$ python3 -q
>>> import numpy as np
>>> import numpy.linalg as la
>>> np.set_printoptions(suppress=True, linewidth=140)
>>> rnd = lambda a: np.round(a, 1) + 0
>>> J = np.load("block16.npy")
>>> J
array([[-11.5,  -9.3,  13.4],
       [-10.9, -14.5,  -8.3],
       [ 16.6,  -7.2,  -8.5],
       [-11.6,  -3. , -16. ],
       [ -1.6,  -9.2,  17.7],
       [  1.8,  15. ,  13.1],
       [ 19.4,  -0.8,  -5. ],
       [ -0.4, -11.7,  16.2],
       [ -1.6,   2.8,  19.7],
       [ 12. ,  -5.3,  15.1],
       [ -2.6, -18.9,   6. ],
       [  6. , -16.2,  10.1],
       [  2.5, -12.6, -15.3],
       [-10.8, -16.5,  -3.2],
       [ 10.2,  16. ,   6.4],
       [ -8.9,  17.9,  -0.4],
       [  9.3,  15. ,   9.4],
       [ 11.6,   2.1,  16.1],
       [-16.3,  11. ,  -3.7],
       [ -9.3, -14.7,  -9.8],
       [  5.4,  16.5, -10. ],
       [ -6.5,  15.5, -10.8],
       [-13.2,  15. ,   1.6],
       [-12.7,  13.5,   7.6],
       [ -9. ,  -8.4,  15.7]])
>>> cen = J - J.mean(axis=0)
>>> Uu, s, Vt = la.svd(cen, full_matrices=False)
>>> rnd((s ** 2).sum() ** 2 / (s ** 4).sum())
np.float64(2.9)
>>> np.abs(Vt[0]).argmax()
np.int64(1)
>>> rnd(cen.mean(axis=0))
array([0., 0., 0.])
>>> rnd(s)
array([63.4, 57.9, 48.4])
>>> rnd(s ** 2 / (s ** 2).sum())
array([0.4, 0.3, 0.2])
>>> out = np.c_[J[:, :2] @ np.array([[-5, -2], [0, 6]]), np.array([-3, 8, -6, 2, 0, -7, 4, -8, -4, -4, 6, 6, -8, 8, 5, 4, 1, -1, -5, 8, 7, -9, 4, -5, -9])]
>>> rnd(out)
array([[  57.5,  -32.8,   -3. ],
       [  54.5,  -65.2,    8. ],
       [ -83. ,  -76.4,   -6. ],
       [  58. ,    5.2,    2. ],
       [   8. ,  -52. ,    0. ],
       [  -9. ,   86.4,   -7. ],
       [ -97. ,  -43.6,    4. ],
       [   2. ,  -69.4,   -8. ],
       [   8. ,   20. ,   -4. ],
       [ -60. ,  -55.8,   -4. ],
       [  13. , -108.2,    6. ],
       [ -30. , -109.2,    6. ],
       [ -12.5,  -80.6,   -8. ],
       [  54. ,  -77.4,    8. ],
       [ -51. ,   75.6,    5. ],
       [  44.5,  125.2,    4. ],
       [ -46.5,   71.4,    1. ],
       [ -58. ,  -10.6,   -1. ],
       [  81.5,   98.6,   -5. ],
       [  46.5,  -69.6,    8. ],
       [ -27. ,   88.2,    7. ],
       [  32.5,  106. ,   -9. ],
       [  66. ,  116.4,    4. ],
       [  63.5,  106.4,   -5. ],
       [  45. ,  -32.4,   -9. ]])
>>> rnd(la.norm(out - J @ la.lstsq(J, out)[0], axis=0))
array([ 0. ,  0. , 27.9])
>>> la.matrix_rank(out)
np.int64(3)
>>> rnd(la.lstsq(J, out[:, 0])[0])
array([-5.,  0.,  0.])
>>> out = np.array([[0, 0, 1, 2, 1],
...     [2, 0, 2, 2, 2],
...     [2, 1, 1, 1, 1],
...     [2, 2, 2, 1, 0],
...     [1, 2, 0, 0, 0]])
>>> out[-1] = out[0]
>>> feats = out + 0.3 * np.eye(5)
>>> feats
array([[0.3, 0. , 1. , 2. , 1. ],
       [2. , 0.3, 2. , 2. , 2. ],
       [2. , 1. , 1.3, 1. , 1. ],
       [2. , 2. , 2. , 1.3, 0. ],
       [0. , 0. , 1. , 2. , 1.3]])
>>> cov = feats.T @ feats
>>> rnd(np.trace(cov)), rnd((feats ** 2).sum())
(np.float64(51.2), np.float64(51.2))
>>> la.matrix_rank(cov)
np.int64(5)
>>> (feats @ feats.T).shape
(5, 5)
>>> mat = np.load("x.npy")
>>> mat
array([[0, 3, 0, 0, 0, 3],
       [0, 1, 0, 0, 0, 2],
       [0, 0, 1, 3, 1, 0],
       [0, 0, 1, 3, 2, 0],
       [0, 0, 0, 2, 3, 0],
       [0, 0, 0, 0, 0, 1]])
>>> # rank 5
>>> la.matrix_rank(mat, rtol=0.1)
np.int64(4)
>>> [round(float(x), 1) for x in la.svd(mat, compute_uv=False)[:3]]
[5.9, 4.8, 1.8]
>>> np.argsort(-la.norm(mat, axis=0).round(6), kind="stable")[:3]
array([3, 4, 5])
>>> rnd(mat @ la.pinv(mat) @ mat)
array([[0., 3., 0., 0., 0., 3.],
       [0., 1., 0., 0., 0., 2.],
       [0., 0., 1., 3., 1., 0.],
       [0., 0., 1., 3., 2., 0.],
       [0., 0., 0., 2., 3., 0.],
       [0., 0., 0., 0., 0., 1.]])
>>> np.abs(np.diag(la.qr(mat)[1])) > 1e-9
array([False,  True,  True,  True,  True,  True])
>>> np.unique(mat.round(6), axis=0).shape
(6, 6)
>>> rnd(np.trace(la.pinv(mat) @ mat))
np.float64(5.0)
>>> Uu, s, Vt = la.svd(mat, full_matrices=False)
>>> rnd(np.sqrt((s ** 2).sum())), rnd(la.norm(mat))
(np.float64(7.9), np.float64(7.9))
>>> (s > 1e-8).sum()
np.int64(5)
>>> np.abs(Uu[:, 0]).round(6).argmax()
np.int64(3)
>>> X = np.load("mat.npy")
>>> X
array([[ 2.,  0.,  0.,  0.,  0.],
       [ 1., -1.,  0.,  0.,  0.],
       [ 0.,  0.,  0.,  2.,  3.],
       [ 0.,  0.,  4.,  2.,  2.],
       [ 0.,  0., -1., -1., -4.]])
>>> # splits into 2 blocks
>>> evals, evecs = la.eig(X)
>>> rnd(np.prod(evals))
np.float64(-44.0)
>>> rnd(evals)
array([ 3.3, -3.3, -2. , -1. ,  2. ])
>>> rnd(np.sort(la.eigvals(la.inv(X))))
array([-1. , -0.5, -0.3,  0.3,  0.5])
>>> rng = np.random.default_rng(38)
>>> idx = rng.permutation(5)
>>> out = X[:, idx] * rng.choice([-1, 1], 5)
>>> out
array([[ 0., -0.,  0., -2., -0.],
       [ 0., -0.,  0., -1.,  1.],
       [ 3., -2.,  0., -0., -0.],
       [ 2., -2.,  4., -0., -0.],
       [-4.,  1., -1., -0., -0.]])
>>> Uu, _, Vt = la.svd(X.T @ out)
>>> rnd(la.lstsq(X, out)[0])
array([[ 0.,  0.,  0., -1.,  0.],
       [ 0.,  0.,  0.,  0., -1.],
       [ 0.,  0.,  1.,  0.,  0.],
       [ 0., -1.,  0.,  0.,  0.],
       [ 1.,  0.,  0.,  0.,  0.]])
>>> x = np.array([0, -2, 3, 1, 0])
>>> y = X @ x
>>> beta, lr = np.zeros(5), 1 / la.norm(X, 2) ** 2
>>> for i in range(3):
...     beta -= lr * X.T @ (X @ beta - y)
...     if i % 1 == 0: print(i, round(la.norm(X @ beta - y), 1))
... 
0 6.5
1 5.2
2 4.2
>>> rnd(beta)
array([ 0.1, -0.1,  2. ,  0.8,  0.7])
>>> rnd(np.poly(X))
array([  1.,   1., -15., -15.,  44.,  44.])
>>> rnd(la.det(X.T))
np.float64(-44.0)
>>> rnd(la.eigvals(X).sum().real)
np.float64(-1.0)
>>> rnd(la.eigvals(X))
array([ 3.3, -3.3, -2. , -1. ,  2. ])
>>> np.einsum("ii->", X)
np.float64(-1.0)
>>> u = np.array([6, 0, 5, 5, 8])
>>> out = X + np.outer(u, np.eye(5)[2])
>>> la.matrix_rank(out - X)
np.int64(1)
>>> data = np.array([[2, 2, 2], [0, 1, 1], [0, 0, 0]])
>>> # triangular: eigenvalues sit on the diagonal
>>> [int(la.matrix_rank(la.matrix_power(data, p))) for p in range(1, 4)]
[2, 2, 2]
>>> la.matrix_rank(data - data[0, 0] * np.eye(3))
np.int64(2)
>>> data @ data
array([[4, 6, 6],
       [0, 1, 1],
       [0, 0, 0]])
>>> np.prod(np.diag(data)), rnd(la.det(data))
(np.int64(0), np.float64(0.0))
